In [1]: import numpy as np

In [2]: import numpy.linalg as la

In [3]: np.set_printoptions(precision=4, suppress=True, linewidth=200, sign=" ")

In [4]: tidy = lambda a: np.round(a, 4) + 0

In [5]: F = np.load("out7.npy")

In [6]: print(F)
[[-36.1159 117.0616  33.0083  99.0186 126.0257  98.996   45.0207  65.9145  20.9965  -2.9662]
 [-14.9903  86.9574   3.975   77.9864  89.0213  60.9559  52.9549  47.0794  38.9913  38.9542]
 [ -0.996  145.9254 -23.007   92.9542 140.948   90.121   68.0403  63.0097  74.0652  42.107 ]
 [-37.9987  87.9895   9.0614  71.9723  92.9952  78.0457  16.0203  49.9213   5.9853  -7.9566]
 [ 56.0066 167.9935  14.991   57.993  163.0147  90.0285  88.0269  51.9183 101.9955 -15.9084]
 [ 16.998  107.8864 -24.9716  60.987  101.0146  56.0445  61.897   41.1368  72.0043  44.064 ]
 [ 50.9332  93.0082 -36.9769  17.9999  80.022   31.002   52.98    18.9946  83.0634  25.1138]
 [ 23.9469  53.0388  22.9636  16.9806  53.9816  29.0257  35.1064  16.0086  33.0267 -15.0235]
 [ 48.0457 122.0598  39.957   53.0004 122.9789  65.0906  88.9636  40.9532  82.1213  -4.1077]
 [ 31.0076  65.9465   0.069   16.9618  61.9608  29.9505  37.9257  17.0953  47.9499  -1.9845]
 [ 61.0163 196.9427  27.9956  96.9894 194.0318 104.0331 136.0086  70.0829 133.0528  26.9731]]

In [7]: out = F / la.norm(F, axis=1, keepdims=True)

In [8]: cov = out @ out.T

In [9]: print(tidy(cov[7]))
[ 0.8309  0.8183  0.8557  0.7621  0.9767  0.8541  0.8408  1.      0.9872  0.9619  0.9577]

In [10]: print(tidy(np.degrees(np.arccos(np.clip(cov[7, 4], -1, 1)))))
12.3895

In [11]: blk = np.stack([F, 5 * F, F[::-1]])

In [12]: print(la.matrix_rank(blk.reshape(3, -1)))
2

In [13]: print((blk @ F.T).shape)
(3, 11, 11)

In [14]: u, r1 = F[1], F[0]

In [15]: print(tidy(u @ u))
33582.8338

In [16]: print(tidy(u @ r1))
42017.8513

In [17]: pr = (u @ r1) / (u @ u) * u

In [18]: print(tidy(pr))
[-18.7554 108.7985   4.9734  97.5743 111.3808  76.2662  66.2556  58.9044  48.7848  48.7383]

In [19]: print(tidy(la.norm(u + r1) ** 2 + la.norm(u - r1) ** 2))
183977.5249

In [20]: W0 = np.load("layer9.npy")

In [21]: print(W0)
[[ 1  0  0  0  0]
 [ 1  1  0  0  0]
 [ 0  3  1  0  0]
 [ 3  3  1  1  0]
 [ 3  3  1  2  1]]

In [22]: P = np.triu(np.array([[-1, -2, 0, -2, -1],
    ...:     [0, 2, -2, 1, 0],
    ...:     [2, -1, -2, 1, 1],
    ...:     [1, 1, 1, 0, -1],
    ...:     [-2, -2, 0, 1, 0]]), 1) + np.eye(5)

In [23]: out = P @ W0 @ la.inv(P)

In [24]: print(np.trace(out), np.trace(W0))
5.0 5

In [25]: print(tidy(la.det(out)))
1.0

In [26]: print(tidy(np.sort(np.abs(la.eigvals(W0)))))
[ 1.  1.  1.  1.  1.]

In [27]: print(la.matrix_power(W0, 2))
[[  1   0   0   0   0]
 [  2   1   0   0   0]
 [  3   6   1   0   0]
 [  9   9   2   1   0]
 [ 15  15   4   4   1]]

In [28]: print(tidy(la.det(W0)))
1.0

In [29]: print((W0 - W0.T) / 2)
[[ 0.  -0.5  0.  -1.5 -1.5]
 [ 0.5  0.  -1.5 -1.5 -1.5]
 [ 0.   1.5  0.  -0.5 -0.5]
 [ 1.5  1.5  0.5  0.  -1. ]
 [ 1.5  1.5  0.5  1.   0. ]]

In [30]: print(tidy(np.abs(la.eigvals(W0)).max()))
1.0

In [31]: print(np.allclose(W0 @ W0.T, W0.T @ W0))
False

In [32]: print(np.allclose(W0, W0.T))
False

In [33]: def softmax(z):
    ...:     e = np.exp(z - z.max(axis=-1, keepdims=True))
    ...:     return e / e.sum(axis=-1, keepdims=True)
    ...: 

In [34]: print(tidy(softmax(W0[4])))
[ 0.379   0.379   0.0513  0.1394  0.0513]

In [35]: S = W0 @ W0.T / np.sqrt(5)

In [36]: print(tidy(softmax(S)[4] @ W0))
[ 2.9948  2.9993  0.9997  1.7895  0.7913]

In [37]: cent = np.array([[4, -1, -9, 7, -4, 0], [9, -4, 3, 4, -7, 6], [5, 8, -6, 3, -3, 3]])

In [38]: K = np.repeat(cent, 26 // 3, axis=0)

In [39]: rng = np.random.default_rng(7327)

In [40]: K = K + 0.05 * rng.normal(size=K.shape)

In [41]: print(tidy(K))
[[ 3.9987 -1.0619 -8.9571  6.9631 -3.9416  0.0174]
 [ 4.0118 -0.9623 -8.9692  6.9492 -3.9289  0.0781]
 [ 3.9898 -0.9985 -8.9009  7.0263 -4.0363  0.0415]
 [ 4.0715 -0.9211 -8.9205  6.9874 -4.0742  0.1398]
 [ 3.9857 -0.9992 -9.0013  6.9936 -4.1007 -0.0066]
 [ 4.0097 -1.0155 -8.9551  6.9859 -3.945   0.0268]
 [ 4.0364 -0.9092 -9.0339  7.0347 -3.9905 -0.0022]
 [ 3.9531 -1.0543 -9.0506  7.056  -3.9524  0.0465]
 [ 9.001  -4.0389  2.9215  3.9479 -6.8602  6.0085]
 [ 8.9868 -4.0252  3.0253  4.0297 -6.9425  5.9107]
 [ 9.0167 -3.9453  3.071   4.0439 -7.0096  6.0441]
 [ 9.0817 -3.9573  3.0341  4.0331 -6.9799  6.0309]
 [ 9.0141 -4.0578  3.0456  3.9397 -7.0198  5.9326]
 [ 9.0053 -3.9994  2.988   4.0146 -6.9963  5.9986]
 [ 9.0006 -3.9952  3.1134  3.9157 -7.023   5.9935]
 [ 9.0482 -4.0526  3.0658  3.945  -6.9869  5.8957]
 [ 4.9908  7.944  -5.9737  3.0168 -3.0022  3.0758]
 [ 4.9655  7.9782 -5.966   2.9453 -3.0175  3.0752]
 [ 5.0008  7.9754 -6.0189  3.0239 -3.039   3.0147]
 [ 4.9207  7.961  -5.9799  3.0438 -3.0653  3.0554]
 [ 5.011   7.992  -6.0558  3.084  -2.9731  3.0061]
 [ 4.9001  8.0729 -5.9987  3.0744 -3.0569  3.0277]
 [ 4.9388  7.9733 -5.976   3.0101 -2.9965  3.03  ]
 [ 5.0069  8.0609 -5.9371  3.0001 -2.9992  2.9402]]

In [42]: cent = K[[21, 8]].astype(float)

In [43]: for _ in range(3):
    ...:     idx = la.norm(K[:, None] - cent, axis=-1).argmin(axis=1)
    ...:     cent = np.array([K[idx == j].mean(axis=0) for j in range(2)])
    ...: 

In [44]: print(idx)
[ 0  0  0  0  0  0  0  0  1  1  1  1  1  1  1  1  0  0  0  0  0  0  0  0]

In [45]: print(np.abs(cent[1] - cent[0]).argmax())
2

In [46]: print(tidy(cent[1] - cent[0]))
[ 4.5323 -7.5112 10.514  -1.0285 -3.4698  4.4414]
